>>> import numpy as np
>>> from numpy import linalg as LA
>>> np.set_printoptions(suppress=True, linewidth=120)
>>> K = np.loadtxt("dump.csv", delimiter=",")
>>> K
array([[ 1.8 , -1.76,  0.04,  1.49,  0.62, -0.29, -1.19, -0.6 , -2.38,  0.31],
       [ 1.8 , -1.83,  0.01,  1.49,  0.62, -0.31, -1.18, -0.6 , -2.38,  0.32],
       [-2.98,  3.01, -0.01, -2.47, -1.01,  0.54,  1.99,  1.02,  3.97, -0.48],
       [-1.22,  1.22,  0.  , -1.01, -0.41,  0.19,  0.81,  0.37,  1.56, -0.17],
       [ 0.  , -0.02, -0.01,  0.01,  0.  ,  0.03, -0.01,  0.03, -0.03,  0.03],
       [-1.2 ,  1.17, -0.02, -1.01, -0.4 ,  0.16,  0.81,  0.41,  1.63, -0.2 ],
       [ 1.82, -1.81, -0.01,  1.5 ,  0.63, -0.3 , -1.19, -0.58, -2.41,  0.29],
       [-1.8 ,  1.83, -0.01, -1.54, -0.59,  0.3 ,  1.21,  0.58,  2.4 , -0.28],
       [ 2.98, -2.99,  0.04,  2.49,  1.  , -0.51, -2.  , -1.01, -3.98,  0.5 ],
       [ 2.42, -2.38,  0.  ,  2.02,  0.82, -0.37, -1.62, -0.82, -3.21,  0.43],
       [-1.79,  1.78, -0.02, -1.48, -0.58,  0.26,  1.21,  0.62,  2.43, -0.29],
       [-2.43,  2.41,  0.04, -1.98, -0.8 ,  0.43,  1.63,  0.78,  3.19, -0.41],
       [ 1.21, -1.17,  0.02,  1.01,  0.42, -0.21, -0.79, -0.39, -1.61,  0.21]])
>>> A2 = K / np.sqrt((K ** 2).mean(axis=1, keepdims=True))
>>> np.round(LA.norm(A2, axis=1), 2)
array([3.16, 3.16, 3.16, 3.16, 3.16, 3.16, 3.16, 3.16, 3.16, 3.16, 3.16, 3.16, 3.16])
>>> LA.matrix_rank(K - K.mean(axis=1, keepdims=True))
np.int64(9)
>>> A2[5].round(2)
array([-1.38,  1.35, -0.02, -1.16, -0.46,  0.18,  0.93,  0.47,  1.88, -0.23])
>>> round(LA.norm(K, 2) / LA.norm(K), 2)
np.float64(1.0)
>>> A2 = np.array([[0, 3],
...     [-3, 3],
...     [1, 3],
...     [-2, -1],
...     [3, 1],
...     [0, -3],
...     [2, 3],
...     [-3, -1],
...     [-2, 2],
...     [-1, 0]])
>>> np.round(np.einsum("ij->j", K), 2)
array([ 0.61, -0.54,  0.07,  0.52,  0.32, -0.08, -0.32, -0.19, -0.82,  0.26])
>>> np.round(np.einsum("ij,ij->i", K, K), 2) + 0
array([16.56, 16.81, 46.34,  7.46,  0.  ,  7.54, 16.97, 17.04, 46.39, 30.2 , 16.8 , 30.07,  7.49])
>>> U, sigma, VT = LA.svd(K, full_matrices=False)
>>> sigma.round(2)
array([16.11,  0.13,  0.09,  0.08,  0.07,  0.06,  0.04,  0.04,  0.03,  0.01])
>>> np.round(sigma / sigma[0], 2) + 0
array([1.  , 0.01, 0.01, 0.  , 0.  , 0.  , 0.  , 0.  , 0.  , 0.  ])
>>> (sigma > 1e-8).sum()
np.int64(10)
>>> U.shape, sigma.shape, VT.shape
((13, 10), (10,), (10, 10))
>>> np.allclose(U * sigma @ VT, K)
True
>>> np.round(U.T @ U, 2) + 0
array([[1., 0., 0., 0., 0., 0., 0., 0., 0., 0.],
       [0., 1., 0., 0., 0., 0., 0., 0., 0., 0.],
       [0., 0., 1., 0., 0., 0., 0., 0., 0., 0.],
       [0., 0., 0., 1., 0., 0., 0., 0., 0., 0.],
       [0., 0., 0., 0., 1., 0., 0., 0., 0., 0.],
       [0., 0., 0., 0., 0., 1., 0., 0., 0., 0.],
       [0., 0., 0., 0., 0., 0., 1., 0., 0., 0.],
       [0., 0., 0., 0., 0., 0., 0., 1., 0., 0.],
       [0., 0., 0., 0., 0., 0., 0., 0., 1., 0.],
       [0., 0., 0., 0., 0., 0., 0., 0., 0., 1.]])
>>> U, sigma, VT = LA.svd(K)
>>> np.argmax(sigma[:-1] / (sigma[1:] + 1e-6)) + 1
np.int64(1)
>>> A2 = U[:, :1] @ np.diag(sigma[:1]) @ VT[:1]
>>> round(LA.norm(K - A2, 2), 2), np.round(sigma[1], 2)
(np.float64(0.13), np.float64(0.13))
>>> A2.round(2) + 0
array([[ 1.79, -1.78,  0.01,  1.49,  0.6 , -0.3 , -1.19, -0.6 , -2.38,  0.3 ],
       [ 1.8 , -1.8 ,  0.01,  1.5 ,  0.61, -0.3 , -1.2 , -0.6 , -2.39,  0.3 ],
       [-2.99,  2.99, -0.01, -2.49, -1.01,  0.5 ,  2.  ,  1.  ,  3.98, -0.5 ],
       [-1.2 ,  1.2 , -0.01, -1.  , -0.4 ,  0.2 ,  0.8 ,  0.4 ,  1.59, -0.2 ],
       [ 0.01, -0.01,  0.  ,  0.01,  0.  ,  0.  , -0.01,  0.  , -0.02,  0.  ],
       [-1.21,  1.2 , -0.01, -1.  , -0.41,  0.2 ,  0.8 ,  0.4 ,  1.6 , -0.2 ],
       [ 1.81, -1.81,  0.01,  1.5 ,  0.61, -0.3 , -1.21, -0.6 , -2.41,  0.3 ],
       [-1.81,  1.81, -0.01, -1.51, -0.61,  0.3 ,  1.21,  0.6 ,  2.41, -0.3 ],
       [ 2.99, -2.99,  0.01,  2.49,  1.01, -0.5 , -2.  , -1.  , -3.98,  0.5 ],
       [ 2.41, -2.41,  0.01,  2.01,  0.81, -0.4 , -1.61, -0.8 , -3.21,  0.4 ],
       [-1.8 ,  1.8 , -0.01, -1.5 , -0.61,  0.3 ,  1.2 ,  0.6 ,  2.39, -0.3 ],
       [-2.41,  2.4 , -0.01, -2.  , -0.81,  0.4 ,  1.61,  0.8 ,  3.2 , -0.4 ],
       [ 1.2 , -1.2 ,  0.01,  1.  ,  0.4 , -0.2 , -0.8 , -0.4 , -1.6 ,  0.2 ]])
>>> LA.matrix_rank(K, rtol=0.05)
np.int64(1)
